% python3 -q
>>> import numpy as np
>>> np.set_printoptions(suppress=True, linewidth=120)
>>> arr = np.loadtxt("block0.csv", delimiter=",")
>>> print(arr.round(2))
[[ 0.83 -0.29  0.17 -0.06 -0.06 -0.29  0.17 -0.29]
 [-0.29  0.52  0.29 -0.1  -0.1  -0.48  0.29 -0.48]
 [ 0.17  0.29  0.83  0.06  0.06  0.29 -0.17  0.29]
 [-0.06 -0.1   0.06  0.98 -0.02 -0.1   0.06 -0.1 ]
 [-0.06 -0.1   0.06 -0.02  0.98 -0.1   0.06 -0.1 ]
 [-0.29 -0.48  0.29 -0.1  -0.1   0.52  0.29 -0.48]
 [ 0.17  0.29 -0.17  0.06  0.06  0.29  0.83  0.29]
 [-0.29 -0.48  0.29 -0.1  -0.1  -0.48  0.29  0.52]]
>>> Uu, sigma, vt = np.linalg.svd(arr, full_matrices=False)
>>> print(np.allclose(Uu * sigma @ vt, arr))
True
>>> print(Uu.shape, sigma.shape, vt.shape)
(8, 8) (8,) (8, 8)
>>> print((sigma > 1e-8).sum())
8
>>> print(round(np.sqrt((sigma ** 2).sum()), 2), np.round(np.linalg.norm(arr), 2))
2.83 2.83
>>> print(np.round(Uu.T @ Uu, 2) + 0)
[[1. 0. 0. 0. 0. 0. 0. 0.]
 [0. 1. 0. 0. 0. 0. 0. 0.]
 [0. 0. 1. 0. 0. 0. 0. 0.]
 [0. 0. 0. 1. 0. 0. 0. 0.]
 [0. 0. 0. 0. 1. 0. 0. 0.]
 [0. 0. 0. 0. 0. 1. 0. 0.]
 [0. 0. 0. 0. 0. 0. 1. 0.]
 [0. 0. 0. 0. 0. 0. 0. 1.]]
>>> print(np.round(arr.T @ arr, 2) + 0)
[[1. 0. 0. 0. 0. 0. 0. 0.]
 [0. 1. 0. 0. 0. 0. 0. 0.]
 [0. 0. 1. 0. 0. 0. 0. 0.]
 [0. 0. 0. 1. 0. 0. 0. 0.]
 [0. 0. 0. 0. 1. 0. 0. 0.]
 [0. 0. 0. 0. 0. 1. 0. 0.]
 [0. 0. 0. 0. 0. 0. 1. 0.]
 [0. 0. 0. 0. 0. 0. 0. 1.]]
>>> print(np.round(arr[:, 4] @ arr[:, 3], 2))
0.0
>>> rng = np.random.default_rng(503)
>>> labels = rng.permutation(8)
>>> other = arr[:, labels] * rng.choice([-1, 1], 8)
>>> print(other.round(2))
[[-0.06 -0.17 -0.06  0.17  0.29  0.29 -0.29  0.83]
 [-0.1  -0.29 -0.1   0.29 -0.52  0.48 -0.48 -0.29]
 [ 0.06 -0.83  0.06 -0.17 -0.29 -0.29  0.29  0.17]
 [ 0.98 -0.06 -0.02  0.06  0.1   0.1  -0.1  -0.06]
 [-0.02 -0.06  0.98  0.06  0.1   0.1  -0.1  -0.06]
 [-0.1  -0.29 -0.1   0.29  0.48 -0.52 -0.48 -0.29]
 [ 0.06  0.17  0.06  0.83 -0.29 -0.29  0.29  0.17]
 [-0.1  -0.29 -0.1   0.29  0.48  0.48  0.52 -0.29]]
>>> Uu, _, vt = np.linalg.svd(arr.T @ other)
>>> print(np.round(np.linalg.lstsq(arr, other)[0], 2) + 0)
[[ 0.  0.  0.  0.  0.  0.  0.  1.]
 [ 0.  0.  0.  0. -1.  0.  0.  0.]
 [ 0. -1.  0.  0.  0.  0.  0.  0.]
 [ 1.  0.  0.  0.  0.  0.  0.  0.]
 [ 0.  0.  1.  0.  0.  0.  0.  0.]
 [ 0.  0.  0.  0.  0. -1.  0.  0.]
 [ 0.  0.  0.  1.  0.  0.  0.  0.]
 [ 0.  0.  0.  0.  0.  0.  1.  0.]]
>>> print(labels)
[3 2 4 6 1 5 7 0]
>>> print(np.round(other @ other.T, 2) + 0)
[[1. 0. 0. 0. 0. 0. 0. 0.]
 [0. 1. 0. 0. 0. 0. 0. 0.]
 [0. 0. 1. 0. 0. 0. 0. 0.]
 [0. 0. 0. 1. 0. 0. 0. 0.]
 [0. 0. 0. 0. 1. 0. 0. 0.]
 [0. 0. 0. 0. 0. 1. 0. 0.]
 [0. 0. 0. 0. 0. 0. 1. 0.]
 [0. 0. 0. 0. 0. 0. 0. 1.]]
>>> print(np.round(other.T @ other, 2) + 0)
[[1. 0. 0. 0. 0. 0. 0. 0.]
 [0. 1. 0. 0. 0. 0. 0. 0.]
 [0. 0. 1. 0. 0. 0. 0. 0.]
 [0. 0. 0. 1. 0. 0. 0. 0.]
 [0. 0. 0. 0. 1. 0. 0. 0.]
 [0. 0. 0. 0. 0. 1. 0. 0.]
 [0. 0. 0. 0. 0. 0. 1. 0.]
 [0. 0. 0. 0. 0. 0. 0. 1.]]
>>> print(np.round(np.linalg.norm(other, axis=0), 2))
[1. 1. 1. 1. 1. 1. 1. 1.]
>>> print(np.round(np.linalg.pinv(other), 2))
[[-0.06 -0.1   0.06  0.98 -0.02 -0.1   0.06 -0.1 ]
 [-0.17 -0.29 -0.83 -0.06 -0.06 -0.29  0.17 -0.29]
 [-0.06 -0.1   0.06 -0.02  0.98 -0.1   0.06 -0.1 ]
 [ 0.17  0.29 -0.17  0.06  0.06  0.29  0.83  0.29]
 [ 0.29 -0.52 -0.29  0.1   0.1   0.48 -0.29  0.48]
 [ 0.29  0.48 -0.29  0.1   0.1  -0.52 -0.29  0.48]
 [-0.29 -0.48  0.29 -0.1  -0.1  -0.48  0.29  0.52]
 [ 0.83 -0.29  0.17 -0.06 -0.06 -0.29  0.17 -0.29]]
>>> th = np.radians(180)
>>> Rm = np.eye(8)
>>> Rm[7, 7] = Rm[6, 6] = np.cos(th)
>>> Rm[7, 6], Rm[6, 7] = -np.sin(th), np.sin(th)
>>> print(Rm.round(2) + 0)
[[ 1.  0.  0.  0.  0.  0.  0.  0.]
 [ 0.  1.  0.  0.  0.  0.  0.  0.]
 [ 0.  0.  1.  0.  0.  0.  0.  0.]
 [ 0.  0.  0.  1.  0.  0.  0.  0.]
 [ 0.  0.  0.  0.  1.  0.  0.  0.]
 [ 0.  0.  0.  0.  0.  1.  0.  0.]
 [ 0.  0.  0.  0.  0.  0. -1.  0.]
 [ 0.  0.  0.  0.  0.  0.  0. -1.]]
>>> other = arr @ Rm.T
>>> print(other.round(2))
[[ 0.83 -0.29  0.17 -0.06 -0.06 -0.29 -0.17  0.29]
 [-0.29  0.52  0.29 -0.1  -0.1  -0.48 -0.29  0.48]
 [ 0.17  0.29  0.83  0.06  0.06  0.29  0.17 -0.29]
 [-0.06 -0.1   0.06  0.98 -0.02 -0.1  -0.06  0.1 ]
 [-0.06 -0.1   0.06 -0.02  0.98 -0.1  -0.06  0.1 ]
 [-0.29 -0.48  0.29 -0.1  -0.1   0.52 -0.29  0.48]
 [ 0.17  0.29 -0.17  0.06  0.06  0.29 -0.83 -0.29]
 [-0.29 -0.48  0.29 -0.1  -0.1  -0.48 -0.29 -0.52]]
>>> print(np.round(np.linalg.svd(arr, compute_uv=False), 2), np.round(np.linalg.svd(other, compute_uv=False), 2))
[1. 1. 1. 1. 1. 1. 1. 1.] [1. 1. 1. 1. 1. 1. 1. 1.]
>>> print(np.allclose(np.linalg.norm(arr, axis=1), np.linalg.norm(other, axis=1)))
True
